$ ipython --no-banner

In [1]: import numpy as np

In [2]: import numpy.linalg as la

In [3]: np.set_printoptions(precision=3, suppress=True, linewidth=100)

In [4]: rd = lambda a: np.round(a, 3) + 0

In [5]: F = np.load("case16.npy")

In [6]: F
Out[6]: 
array([[-2.7,  2. ,  2. ],
       [ 4. , -0.7,  2. ],
       [-3. ,  2. ,  2.3]])

In [7]: def softmax(z):
   ...:     e = np.exp(z - z.max(axis=-1, keepdims=True))
   ...:     return e / e.sum(axis=-1, keepdims=True)
   ...: 

In [8]: rd(softmax(F[2]))
Out[8]: array([0.003, 0.424, 0.573])

In [9]: softmax(F).sum(axis=1)
Out[9]: array([1., 1., 1.])

In [10]: att = F @ F.T / np.sqrt(3)

In [11]: rd(softmax(att)[2] @ F)
Out[11]: array([-2.914,  2.   ,  2.214])

In [12]: rd(softmax(att + np.triu(np.full(att.shape, -np.inf), 1)))
Out[12]: 
array([[1.   , 0.   , 0.   ],
       [0.   , 1.   , 0.   ],
       [0.285, 0.   , 0.715]])

In [13]: softmax(att).round(6).argmax(axis=1)
Out[13]: array([2, 1, 2])

In [14]: print(np.unravel_index(np.abs(F).argmax(), F.shape))
(np.int64(1), np.int64(0))

In [15]: rd(F.mean(axis=0))
Out[15]: array([-0.567,  1.1  ,  2.1  ])

In [16]: la.matrix_rank(F)
Out[16]: np.int64(3)

In [17]: print(np.count_nonzero(F))
9

In [18]: rd(la.norm(F))
Out[18]: np.float64(7.353)

In [19]: print(rd(np.diff(F, axis=0)))
[[ 6.7 -2.7  0. ]
 [-7.   2.7  0.3]]

In [20]: print(np.abs(F).max())
4.0

In [21]: data = np.load("arr.npy")

In [22]: data
Out[22]: 
array([[0, 1, 0, 0],
       [0, 0, 1, 0],
       [1, 0, 0, 0],
       [0, 0, 0, 1]])

In [23]: print(rd(la.svd(data, compute_uv=False)))
[1. 1. 1. 1.]

In [24]: data @ data.T
Out[24]: 
array([[1, 0, 0, 0],
       [0, 1, 0, 0],
       [0, 0, 1, 0],
       [0, 0, 0, 1]])

In [25]: rd(la.norm(data, axis=0))
Out[25]: array([1., 1., 1., 1.])

In [26]: data.T @ data
Out[26]: 
array([[1, 0, 0, 0],
       [0, 1, 0, 0],
       [0, 0, 1, 0],
       [0, 0, 0, 1]])

In [27]: data[:, 1] @ data[:, 3]
Out[27]: np.int64(0)

In [28]: x0 = np.array([-2, -3, 3, 0])

In [29]: data @ np.ones(4)
Out[29]: array([1., 1., 1., 1.])

In [30]: np.sign((data @ x0).round(6))
Out[30]: array([-1,  1, -1,  0])

In [31]: data @ x0
Out[31]: array([-3,  3, -2,  0])

In [32]: (data @ x0).argmax()
Out[32]: np.int64(1)

In [33]: data @ (2 * x0)
Out[33]: array([-6,  6, -4,  0])

In [34]: W = np.array([[1, 1], [1, 2], [1, 2], [2, 1]])

In [35]: c = np.array([0, 3])

In [36]: act = np.maximum(data @ W + c, 0)

In [37]: (act > 0).astype(int)
Out[37]: 
array([[1, 1],
       [1, 1],
       [1, 1],
       [1, 1]])

In [38]: print(la.matrix_rank(act))
2

In [39]: basis = np.array([[2, 2], [2, 2]])

In [40]: (act @ basis).round(6).argmax(axis=1)
Out[40]: array([0, 0, 0, 0])

In [41]: M = np.load("x.npy")

In [42]: rd(M)
Out[42]: 
array([[ 0.679,  0.192, -0.705, -0.064],
       [ 0.192,  0.885,  0.423,  0.038],
       [-0.705,  0.423, -0.551, -0.141],
       [-0.064,  0.038, -0.141,  0.987]])

In [43]: # symmetric, so the eigenvalues are real

In [44]: rd(la.eigvalsh(M).min())
Out[44]: np.float64(-1.0)

In [45]: la.cholesky(M)
LinAlgError: Matrix is not positive definite
